$ ipython --no-banner

In [1]: import numpy as np

In [2]: np.set_printoptions(precision=3, suppress=True, linewidth=140, sign=" ")

In [3]: def rnd(a):
   ...:     return np.round(a, 3) + 0
   ...: 

In [4]: E = np.load("layer3.npy")

In [5]: print(E)
[[ 2  1  0  0  1 -2  2 -1  1]
 [ 1  2  1  0  0  1 -2  2 -1]
 [ 0  1  2  1  0  0  1 -2  2]
 [ 0  0  1  2  1  0  0  1 -2]
 [ 1  0  0  1  2  1  0  0  1]
 [-2  1  0  0  1  2  1  0  0]
 [ 2 -2  1  0  0  1  2  1  0]
 [-1  2 -2  1  0  0  1  2  1]
 [ 1 -1  2 -2  1  0  0  1  2]]

In [6]: # symmetric

In [7]: rng = np.random.default_rng(64023)

In [8]: Y = E + rng.integers(-2, 3, (9, 6)) @ rng.integers(-2, 3, (6, 9))

In [9]: print(Y)
[[ 12   7  -6  -2  11  -4  -6   3   9]
 [ -1   4  -3   2  -4  -1  -8   0   7]
 [ -1  12   3   0  -9  -1  -4 -12   6]
 [ -7   0   1   7   1  -2  -1   0 -10]
 [  2  -5  -6   6   7   5  -4   7   1]
 [-10  -1   2   4  -1   0   3  -2  -8]
 [ -5  -5  -2   9   3   2  -1   3 -10]
 [  5   9  -2  -5  -5  -2  -2  -4  15]
 [ -2  -6   4  -7  -6  -2   5   4   8]]

In [10]: print(Y - E)
[[ 10   6  -6  -2  10  -2  -8   4   8]
 [ -2   2  -4   2  -4  -2  -6  -2   8]
 [ -1  11   1  -1  -9  -1  -5 -10   4]
 [ -7   0   0   5   0  -2  -1  -1  -8]
 [  1  -5  -6   5   5   4  -4   7   0]
 [ -8  -2   2   4  -2  -2   2  -2  -8]
 [ -7  -3  -3   9   3   1  -3   2 -10]
 [  6   7   0  -6  -5  -2  -3  -6  14]
 [ -3  -5   2  -5  -7  -2   5   3   6]]

In [11]: data = np.loadtxt("dump.csv", delimiter=",")

In [12]: print(rnd(data))
[[ 0.667  0.     0.     0.     0.333  0.   ]
 [ 0.25   0.25   0.     0.     0.25   0.25 ]
 [ 0.     0.25   0.5    0.25   0.     0.   ]
 [ 0.     0.     0.     1.     0.     0.   ]
 [ 0.167  0.167  0.167  0.167  0.167  0.167]
 [ 0.     0.     0.     0.333  0.333  0.333]]

In [13]: # rows sum to 1

In [14]: x0 = np.array([1, 0, -1, -1, 0, -4])

In [15]: target = data @ x0

In [16]: coef, lr = np.zeros(6), 1 / np.linalg.norm(data, 2) ** 2

In [17]: for i in range(60):
    ...:     coef -= lr * data.T @ (data @ coef - target)
    ...:     if i % 10 == 0: print(i, round(np.linalg.norm(data @ coef - target), 3))
    ...: 
0 1.288
10 0.22
20 0.074
30 0.06
40 0.057
50 0.055

In [18]: print(rnd(coef))
[ 1.688 -0.8   -0.622 -1.004 -1.38  -2.616]

In [19]: f = np.array([-2, 1, 1, -1, 0, 1])

In [20]: Y = data + np.outer(f, np.eye(6)[2])

In [21]: print(np.linalg.matrix_rank(np.linalg.inv(Y) - np.linalg.inv(data), tol=1e-8))
1

In [22]: X = np.load("x.npy")

In [23]: print(X)
[[ -1.2  -1.3  -0.8  -0.8   0.7   0.8]
 [ -1.2   0.5   1.1   0.2   0.8  -0.9]
 [  0.6   0.5  -2.5  -0.3   1.    0.1]
 [  0.    1.   -0.3   0.3  -0.5  -1. ]
 [ -0.3  -0.5   0.1   2.6  -0.3   0.8]
 [  0.1   1.4  -0.6  -0.8  -2.   -1.1]
 [  1.5  -0.4   0.8  -0.1   0.7  -0.1]
 [ -0.8  -0.9   0.4   0.2  -0.7   0.7]
 [  0.2   1.6   1.1   0.1  -1.3   1.9]
 [  0.6  -0.2  -1.   -0.5  -0.4  -1.2]
 [  0.    0.1  -0.1  -0.1   0.    0.4]
 [ -4.   26.    8.  -24.    4.    0. ]
 [  0.8  -1.6   0.4  -0.3  -0.8  -0.7]
 [ -1.3   0.3   0.5   1.2   0.    0.7]
 [ -1.1   0.   -1.2   0.1   1.    2.5]
 [  0.4   0.4   0.7   0.8   0.7   0.5]
 [ -0.2   0.9   0.2  -0.1  -1.1   0.9]
 [  0.3  -0.7  -1.   -2.7  -0.4  -0.4]
 [ -1.6  -0.6   0.6  -0.7  -4.3  -1.2]
 [ -2.1  -0.2  -0.1  -1.   -0.9  -0.5]
 [ -1.5   0.8   0.3   0.6  -1.    0.1]]

In [24]: # row 11 is much longer than the rest

In [25]: d = np.linalg.norm(X[:, None] - X[None], axis=-1)

In [26]: print(d.shape)
(21, 21)

In [27]: print(rnd(d[:5, :5]))
[[ 0.     3.279  3.194  3.587  3.85 ]
 [ 3.279  0.     4.182  2.315  3.559]
 [ 3.194  4.182  0.     3.045  4.377]
 [ 3.587  2.315  3.045  0.     3.327]
 [ 3.85   3.559  4.377  3.327  0.   ]]

In [28]: print(np.flatnonzero(d[4] < d.mean() / 2))
[  4   7  10  13  15  20]

In [29]: print((d + 1e9 * np.eye(21)).round(6).argmin(axis=1))
[  7  13   9   9  13   3  15  10  16   3  15   5   9  20   0  10  10   9  19  20  13]

In [30]: print(d[4].round(6).argsort(kind="stable")[:4])
[  4  13  15   7]

In [31]: hat = X @ np.linalg.solve(X.T @ X, X.T)

In [32]: print(rnd(np.linalg.eigvalsh(hat)))
[ 0.  0.  0.  0.  0.  0.  0.  0.  0.  0.  0.  0.  0.  0.  0.  1.  1.  1.  1.  1.  1.]

In [33]: print(rnd(np.trace(hat)))
6.0

In [34]: print(np.allclose(hat @ hat, hat))
True

In [35]: C2 = np.cov(X, rowvar=False)

In [36]: print(np.argwhere(np.triu(np.abs(np.corrcoef(X.T)) > 0.8, 1)))
[[ 1  2]
 [ 1  3]
 [ 2  3]]

In [37]: print(rnd(np.polyfit(X[:, 4], X[:, 2], 1)))
[ 0.589  0.449]

In [38]: print(np.median(X, axis=0))
[-0.2  0.1  0.2 -0.1 -0.4  0.1]

In [39]: print(rnd(np.linalg.eigvalsh(C2)[::-1]))
[ 64.559   1.903   1.408   0.852   0.571   0.505]
